$ python -q
>>> import numpy as np
>>> import numpy.linalg as la
>>> np.set_printoptions(suppress=True, linewidth=120)
>>> J = np.load("a.npy")
>>> J
array([[ 3.72, -0.05, -1.15],
       [ 1.92,  0.31, -0.83],
       [ 0.09,  0.14, -0.17],
       [ 3.56,  0.26, -1.99],
       [-1.77, -0.16,  0.69],
       [ 2.1 ,  0.52, -0.94],
       [-5.98, -0.85,  3.26],
       [ 5.64,  0.59, -2.78],
       [ 5.82,  0.31, -2.63],
       [-1.83, -0.34,  1.07],
       [ 2.36,  0.08, -0.82],
       [-0.03,  0.17, -0.29],
       [-5.74, -0.23,  2.92],
       [ 1.93,  0.53, -0.97],
       [ 5.42,  0.46, -2.76],
       [ 0.02,  0.53,  0.26],
       [ 1.65, -0.4 , -0.41],
       [ 0.05, -0.35, -0.03],
       [-3.45, -0.36,  1.35],
       [ 5.06,  0.3 , -1.91],
       [ 5.45, -0.23, -2.74],
       [-5.42, -0.42,  2.5 ],
       [ 3.51,  0.22, -1.86]])
>>> round(np.log10(la.cond(J)))
1
>>> la.matrix_rank(J, rtol=0.1)
np.int64(1)
>>> la.cond(J) > 100
np.False_
>>> other = np.c_[J[:, :2] @ np.array([[-1, -1], [-2, 2]]), np.array([2, 2, 1, 1, 0, 2, 0, 3, 3, 1, 1, 2, 3, 0, 1, 3, 0, 2, 1, 1, 0, 3, 3])]
>>> other.round(2)
array([[-3.62, -3.82,  2.  ],
       [-2.54, -1.3 ,  2.  ],
       [-0.37,  0.19,  1.  ],
       [-4.08, -3.04,  1.  ],
       [ 2.09,  1.45,  0.  ],
       [-3.14, -1.06,  2.  ],
       [ 7.68,  4.28,  0.  ],
       [-6.82, -4.46,  3.  ],
       [-6.44, -5.2 ,  3.  ],
       [ 2.51,  1.15,  1.  ],
       [-2.52, -2.2 ,  1.  ],
       [-0.31,  0.37,  2.  ],
       [ 6.2 ,  5.28,  3.  ],
       [-2.99, -0.87,  0.  ],
       [-6.34, -4.5 ,  1.  ],
       [-1.08,  1.04,  3.  ],
       [-0.85, -2.45,  0.  ],
       [ 0.65, -0.75,  2.  ],
       [ 4.17,  2.73,  1.  ],
       [-5.66, -4.46,  1.  ],
       [-4.99, -5.91,  0.  ],
       [ 6.26,  4.58,  3.  ],
       [-3.95, -3.07,  3.  ]])
>>> np.round(la.norm(other - J @ la.lstsq(J, other)[0], axis=0), 2) + 0
array([0.  , 0.  , 8.44])
>>> la.matrix_rank(other)
np.int64(3)
>>> dist = la.norm(J[:, None] - J[None], axis=-1)
>>> np.round(la.norm(J, axis=1), 2)
array([3.89, 2.11, 0.24, 4.09, 1.91, 2.36, 6.86, 6.32, 6.39, 2.15, 2.5 , 0.34, 6.44, 2.22, 6.1 , 0.59, 1.75, 0.35,
       3.72, 5.42, 6.1 , 5.98, 3.98])
>>> (dist + 1e9 * np.eye(23)).round(6).argmin(axis=1)
array([22, 13, 11, 22,  9, 13, 12, 14,  7,  4,  1,  2, 21,  5,  7,  2,  1,  2,  9, 14,  8, 12,  3])
>>> dist.shape
(23, 23)
>>> dist.mean(axis=1).argmax()
np.int64(6)
>>> dist[:5, :5].round(2)
array([[0.  , 1.86, 3.76, 0.91, 5.79],
       [1.86, 0.  , 1.95, 2.01, 4.02],
       [3.76, 1.95, 0.  , 3.92, 2.07],
       [0.91, 2.01, 3.92, 0.  , 5.98],
       [5.79, 4.02, 2.07, 5.98, 0.  ]])
>>> x0 = np.array([2, -1, 3])
>>> y = J @ x0
>>> np.round(la.lstsq(J, y)[0], 2)
array([ 2., -1.,  3.])
>>> np.round(la.pinv(J) @ J, 2) + 0
array([[1., 0., 0.],
       [0., 1., 0.],
       [0., 0., 1.]])
>>> np.round(la.solve(J.T @ J, J.T @ y), 2)
array([ 2., -1.,  3.])
>>> try:
...     la.solve(J, y)
... except la.LinAlgError as e:
...     print(e)
... 
Last 2 dimensions of the array must be square
>>> rng = np.random.default_rng(319)
>>> y = y + 0.02 * rng.normal(size=23)
>>> y.round(2)
array([ 4.07,  1.  , -0.46,  0.9 , -1.34,  0.9 , -1.34,  2.36,  3.45, -0.12,  2.16, -1.11, -2.47,  0.41,  2.09,  0.29,
        2.46,  0.37, -2.49,  4.09,  2.88, -2.94,  1.21])
>>> c, *_ = la.lstsq(J, y)
>>> round(la.norm(y - J @ c), 2)
np.float64(0.08)
>>> c.round()
array([ 2., -1.,  3.])
>>> [round(float(la.norm(la.solve(J.T @ J + lam * np.eye(3), J.T @ y))), 2) for lam in (0, 1, 10, 100)]
[3.75, 2.28, 0.68, 0.37]
>>> W1 = np.array([[-3, 2, 2, 3, 2, 3], [1, 2, -2, 1, 2, 3], [-3, -2, 1, -2, -1, -3]])
>>> c = np.array([-1, -3, -2, 3, -1, 0])
>>> hid = np.maximum(J @ W1 + c, 0)
>>> la.matrix_rank(hid)
np.int64(6)
>>> np.round((hid > 0).mean(axis=0), 2)
array([0.3 , 0.57, 0.52, 0.74, 0.57, 0.7 ])
>>> (hid > 0).astype(int)
array([[0, 1, 1, 1, 1, 1],
       [0, 1, 1, 1, 1, 1],
       [0, 0, 0, 1, 0, 1],
       [0, 1, 1, 1, 1, 1],
       [1, 0, 0, 0, 0, 0],
       [0, 1, 1, 1, 1, 1],
       [1, 0, 0, 0, 0, 0],
       [0, 1, 1, 1, 1, 1],
       [0, 1, 1, 1, 1, 1],
       [1, 0, 0, 0, 0, 0],
       [0, 1, 1, 1, 1, 1],
       [1, 0, 0, 1, 0, 1],
       [1, 0, 0, 0, 0, 0],
       [0, 1, 0, 1, 1, 1],
       [0, 1, 1, 1, 1, 1],
       [0, 0, 0, 1, 0, 1],
       [0, 1, 1, 1, 1, 1],
       [0, 0, 0, 1, 0, 0],
       [1, 0, 0, 0, 0, 0],
       [0, 1, 1, 1, 1, 1],
       [0, 1, 1, 1, 1, 1],
       [1, 0, 0, 0, 0, 0],
       [0, 1, 1, 1, 1, 1]])
>>> cent = np.array([[-2, -2, 2],
...     [2, 3, 2],
...     [1, 2, 0],
...     [-3, -3, -3],
...     [-3, 0, 2],
...     [0, -1, -2]])
>>> W1 @ cent
array([[ -3,   4, -13],
       [ -9,  -6,   1],
       [ 12,  11,   0]])
>>> t = rng.uniform(0, 2 * np.pi, 16)
>>> q, _ = la.qr(np.array([[-0.5, -2.2], [-0.3, 0.3], [0.3, 0.5]]))
>>> E = 10 * np.c_[np.cos(t), np.sin(t)] @ q.T
>>> E.round(2)
array([[-3.49, -7.9 ,  5.03],
       [ 9.59, -2.26, -1.7 ],
       [ 8.52, -5.23,  0.12],
       [ 7.79,  4.35, -4.51],
       [ 2.13,  8.45, -4.91],
       [-6.25, -6.06,  4.92],
       [ 0.3 ,  8.88, -4.58],
       [-9.36, -1.11,  3.34],
       [-9.63,  1.93,  1.88],
       [ 3.71,  7.8 , -5.05],
       [-9.66,  0.83,  2.44],
       [ 7.92, -6.06,  0.72],
       [-5.39, -6.76,  5.02],
       [-6.67, -5.67,  4.84],
       [-9.37,  3.33,  1.09],
       [-9.14,  4.01,  0.68]])
>>> idx = E[:, 0] > np.median(E[:, 0])
>>> r0 = E[idx].mean(axis=0) - E[~idx].mean(axis=0)
>>> idx.astype(int)
array([1, 1, 1, 1, 1, 0, 1, 0, 0, 1, 0, 1, 0, 0, 0, 0])
>>> round((((E - E.mean(axis=0)) @ r0 > 0) == idx).mean(), 2)
np.float64(0.94)
>>> np.argsort(-np.abs(r0).round(6), kind="stable")
array([0, 2, 1])
>>> r0.round(2)
array([12.74,  2.19, -4.88])
>>> X = np.load("w.npy")
>>> X
array([[  0. ,  -0.6,   0.7],
       [  2. , -12. , -24. ],
       [  0.3,  -1.2,  -1. ],
       [ -0.8,  -1.5,  -0.2],
       [  0.2,  -1. ,   0.4],
       [  1.5,  -0.7,   1. ],
       [  2.2,   0.7,   2.5],
       [ -1.2,  -0.6,  -1.1],
       [  0.2,   1.4,   0.3],
       [ -0.3,  -2.2,  -0.2],
       [ -0.7,  -0.1,  -0.7],
       [ -1.3,  -1.2,   0.1],
       [ -0.4,   0.3,   0.1],
       [ -1.4,   0.7,   2.3],
       [  1.7,   0.6,   1.3],
       [  0.5,   0.5,  -2.3],
       [ -1.2,  -0.4,  -0.5],
       [ -0.7,   0.2,   0.7]])
>>> other = X + rng.integers(-2, 3, (18, 1)) @ rng.integers(-2, 3, (1, 3))
>>> other.round(2)
array([[  2. ,   1.4,   0.7],
       [  0. , -14. , -24. ],
       [  0.3,  -1.2,  -1. ],
       [  3.2,   2.5,  -0.2],
       [  0.2,  -1. ,   0.4],
       [  3.5,   1.3,   1. ],
       [  2.2,   0.7,   2.5],
       [ -5.2,  -4.6,  -1.1],
       [ -1.8,  -0.6,   0.3],
       [ -0.3,  -2.2,  -0.2],
       [  1.3,   1.9,  -0.7],
       [ -3.3,  -3.2,   0.1],
       [  3.6,   4.3,   0.1],
       [  2.6,   4.7,   2.3],
       [ -0.3,  -1.4,   1.3],
       [  2.5,   2.5,  -2.3],
       [ -5.2,  -4.4,  -0.5],
       [  1.3,   2.2,   0.7]])
>>> la.matrix_rank(other - X, tol=1e-8)
np.int64(1)
>>> M = np.array([[-1, 8, -1], [-3, 6, -3], [-4, 5, -4]])
>>> other = M[0, 0] * M[1:] - np.outer(M[1:, 0], M[0])
>>> other
array([[ 0, 18,  0],
       [ 0, 27,  0]])
>>> M[:, 0] / M[0, 0]
array([1., 3., 4.])
>>> la.matrix_rank(other), la.matrix_rank(M)
(np.int64(1), np.int64(2))
>>> round(np.abs(la.eigvals(M)).max(), 2)
np.float64(3.0)
>>> np.round(np.sort(np.abs(la.eigvals(M))), 2) + 0
array([0., 3., 3.])
>>> round(float(la.det(M)), 2)
0.0
>>> M @ M
array([[-19,  35, -19],
       [ -3,  -3,  -3],
       [  5, -22,   5]])
>>> la.determinant(M)
Traceback (most recent call last):
  File "<python-input-63>", line 1, in <module>
    la.determinant(M)
    ^^^^^^^^^^^^^^
AttributeError: module 'numpy.linalg' has no attribute 'determinant'
>>> x0 = np.array([2, 2, 0])
>>> (M * x0).sum(axis=1)
array([14,  6,  2])
>>> M @ (2 * x0)
array([28, 12,  4])
>>> M * x0
array([[-2, 16,  0],
       [-6, 12,  0],
       [-8, 10,  0]])
>>> M @ x0
array([14,  6,  2])
>>> round(la.norm(M, 2) / la.norm(M), 2)
np.float64(0.96)
>>> np.argsort(-la.norm(M, axis=0).round(6), kind="stable")[:3]
array([1, 0, 2])
>>> [round(float(x), 2) for x in la.svd(M, compute_uv=False)[:3]]
[12.77, 3.73, 0.0]
>>> Uu, sig, VT = la.svd(M)
>>> np.argmax(sig[:-1] / (sig[1:] + 1e-6)) + 1
np.int64(2)
>>> other = Uu[:, :2] @ np.diag(sig[:2]) @ VT[:2]
>>> la.matrix_rank(other)
np.int64(2)
>>> W0 = np.cumsum(np.array([[-9, 7, -4],
...     [-6, 0, -4],
...     [-4, 8, 8],
...     [9, -2, 9],
...     [-2, 3, -1],
...     [-9, 0, -3],
...     [-5, 6, -1],
...     [-2, -4, 0],
...     [-6, -5, 4],
...     [8, 6, 1],
...     [-5, 2, -8],
...     [-6, 8, -2],
...     [6, 1, -6],
...     [-1, 0, -7],
...     [6, -8, 4],
...     [8, 1, -3],
...     [-8, 8, 4]]), axis=0)
>>> W0
array([[ -9,   7,  -4],
       [-15,   7,  -8],
       [-19,  15,   0],
       [-10,  13,   9],
       [-12,  16,   8],
       [-21,  16,   5],
       [-26,  22,   4],
       [-28,  18,   4],
       [-34,  13,   8],
       [-26,  19,   9],
       [-31,  21,   1],
       [-37,  29,  -1],
       [-31,  30,  -7],
       [-32,  30, -14],
       [-26,  22, -10],
       [-18,  23, -13],
       [-26,  31,  -9]])
>>> proj = W0 @ la.solve(W0.T @ W0, W0.T)
>>> np.round(np.diag(proj), 2)
array([0.02, 0.19, 0.03, 0.24, 0.27, 0.08, 0.11, 0.12, 0.48, 0.18, 0.12, 0.13, 0.14, 0.25, 0.15, 0.22, 0.25])
>>> np.allclose(proj @ proj, proj)
True
>>> np.round(proj @ W0[:, 1], 2)
array([ 7.,  7., 15., 13., 16., 16., 22., 18., 13., 19., 21., 29., 30., 30., 22., 23., 31.])
>>> arr = np.loadtxt("block7.csv", delimiter=",")
>>> arr
array([[2., 0., 0., 0.],
       [0., 1., 0., 0.],
       [0., 0., 2., 0.],
       [0., 0., 0., 1.]])
>>> round(la.eigvals(arr).sum().real, 2)
np.float64(6.0)
>>> np.poly(arr)
array([  1.,  -6.,  13., -12.,   4.])
>>> np.round(la.det(2 * arr), 2), round(la.det(arr), 2)
(np.float64(64.0), np.float64(4.0))
>>> np.einsum("ij,ji->", arr, arr)
np.float64(10.0)
>>> evals, evecs = la.eigh(arr)
>>> evecs.T @ arr @ evecs
array([[1., 0., 0., 0.],
       [0., 1., 0., 0.],
       [0., 0., 2., 0.],
       [0., 0., 0., 2.]])
>>> evals
array([1., 1., 2., 2.])
>>> np.round(la.eigvalsh(arr + 5 * np.eye(4)), 2)
array([6., 6., 7., 7.])
>>> np.round(la.svd(arr, compute_uv=False), 2)
array([2., 2., 1., 1.])
>>> evals.sum(), np.trace(arr)
(np.float64(6.0), np.float64(6.0))
>>> W1 = np.array([[-3, -3, 3, -5, 0],
...     [2, -2, -2, 0, 0],
...     [-5, 2, -3, -4, -4],
...     [0, -2, -2, 3, 1]])
>>> c = np.array([0, 1, 1, 2, 0])
>>> hid = np.maximum(arr @ W1 + c, 0)
>>> la.matrix_rank(hid)
np.int64(4)
>>> hid
array([[0., 0., 7., 0., 0.],
       [2., 0., 0., 2., 0.],
       [0., 5., 0., 0., 0.],
       [0., 0., 0., 5., 1.]])
>>> cent = np.array([[3, -3, 1], [-1, 2, -3], [-2, 3, -1], [-2, -3, -1], [2, -1, 3]])
>>> (hid @ cent).round(6).argmax(axis=1)
array([1, 0, 1, 2])
>>> hid @ cent
array([[-14.,  21.,  -7.],
       [  2., -12.,   0.],
       [ -5.,  10., -15.],
       [ -8., -16.,  -2.]])
>>> m1 = np.load("case8.npy")
>>> m1
array([[4, 4, 7, 4],
       [2, 2, 5, 2],
       [2, 2, 5, 2]])
>>> np.round(la.norm(m1, 2), 2)
np.float64(13.03)
>>> round(float(la.norm(m1[1], 1)), 2), round(float(la.norm(m1[1], np.inf)), 2)
(11.0, 5.0)
>>> Uu, sig, VT = la.svd(m1)
>>> evecs = VT[:(sig > 1e-8).sum()]
>>> x0 = m1[1] + 2 * m1[2] + rng.integers(2) * np.eye(4)[3]
>>> x0
array([ 6.,  6., 15.,  7.])
>>> np.round(evecs.T @ evecs, 2) + 0
array([[0.33, 0.33, 0.  , 0.33],
       [0.33, 0.33, 0.  , 0.33],
       [0.  , 0.  , 1.  , 0.  ],
       [0.33, 0.33, 0.  , 0.33]])
>>> np.round(la.norm(x0 - evecs.T @ evecs @ x0), 2)
np.float64(0.82)
>>> np.round(np.diag(evecs.T @ evecs), 2)
array([0.33, 0.33, 1.  , 0.33])
>>> np.abs(np.diag(la.qr(m1)[1])) > 1e-9
array([ True, False, False])
>>> np.round(np.trace(la.pinv(m1) @ m1), 2)
np.float64(2.0)
>>> np.round(m1 @ la.pinv(m1) @ m1, 2)
array([[4., 4., 7., 4.],
       [2., 2., 5., 2.],
       [2., 2., 5., 2.]])
>>> Uu, sig, VT = la.svd(m1)
>>> np.argmax(sig[:-1] / (sig[1:] + 1e-6)) + 1
np.int64(2)
>>> sig.round(2) + 0
array([13.03,  1.13,  0.  ])
>>> other = Uu[:, :2] @ np.diag(sig[:2]) @ VT[:2]
>>> la.matrix_rank(other)
np.int64(2)
>>> round(np.abs(m1 - other).max(), 2)
np.float64(0.0)
>>> cent = 5 * np.array([[0.6, -0.4, -1.6], [-0.4, 1.0, 0.7]])
>>> idx = rng.integers(0, 2, 27)
>>> F = cent[idx] + rng.normal(size=(27, 3))
>>> F.round(2)
array([[-2.33,  5.59,  4.94],
       [ 2.59, -4.38, -8.24],
       [-2.99,  5.07,  3.7 ],
       [-1.63,  5.11,  3.66],
       [ 4.3 , -1.39, -8.61],
       [-2.6 ,  6.79,  4.16],
       [ 4.81, -2.39, -8.75],
       [-3.12,  5.27,  3.67],
       [ 1.7 , -1.73, -7.94],
       [-2.71,  5.98,  2.08],
       [-1.81,  4.72,  3.02],
       [ 3.92, -0.9 , -6.47],
       [-2.74,  4.51,  2.82],
       [-4.06,  4.23,  1.85],
       [ 2.27, -2.95, -8.81],
       [ 5.  , -0.79, -7.26],
       [-2.32,  4.42,  2.77],
       [-3.38,  5.29,  4.54],
       [ 2.47, -3.49, -7.59],
       [-2.99,  5.38,  1.87],
       [ 3.13, -1.77, -5.66],
       [-2.01,  6.06,  3.49],
       [-2.12,  4.79,  3.39],
       [ 5.07, -3.03, -7.98],
       [ 1.28, -2.4 , -8.5 ],
       [-1.27,  2.76,  2.04],
       [-1.29,  4.68,  3.14]])
>>> Xc = (F - F.mean(axis=0)) / F.std(axis=0)
>>> np.round(Xc.std(axis=0), 2)
array([1., 1., 1.])
>>> np.argwhere(np.abs(Xc) > 2)
array([], shape=(0, 2), dtype=int64)
>>> c = la.lstsq(np.delete(Xc, 2, axis=1), Xc[:, 2])[0]
>>> np.round(1 - np.var(Xc[:, 2] - np.delete(Xc, 2, axis=1) @ c), 2)
np.float64(0.96)
>>> np.abs(c).argmax()
np.int64(1)
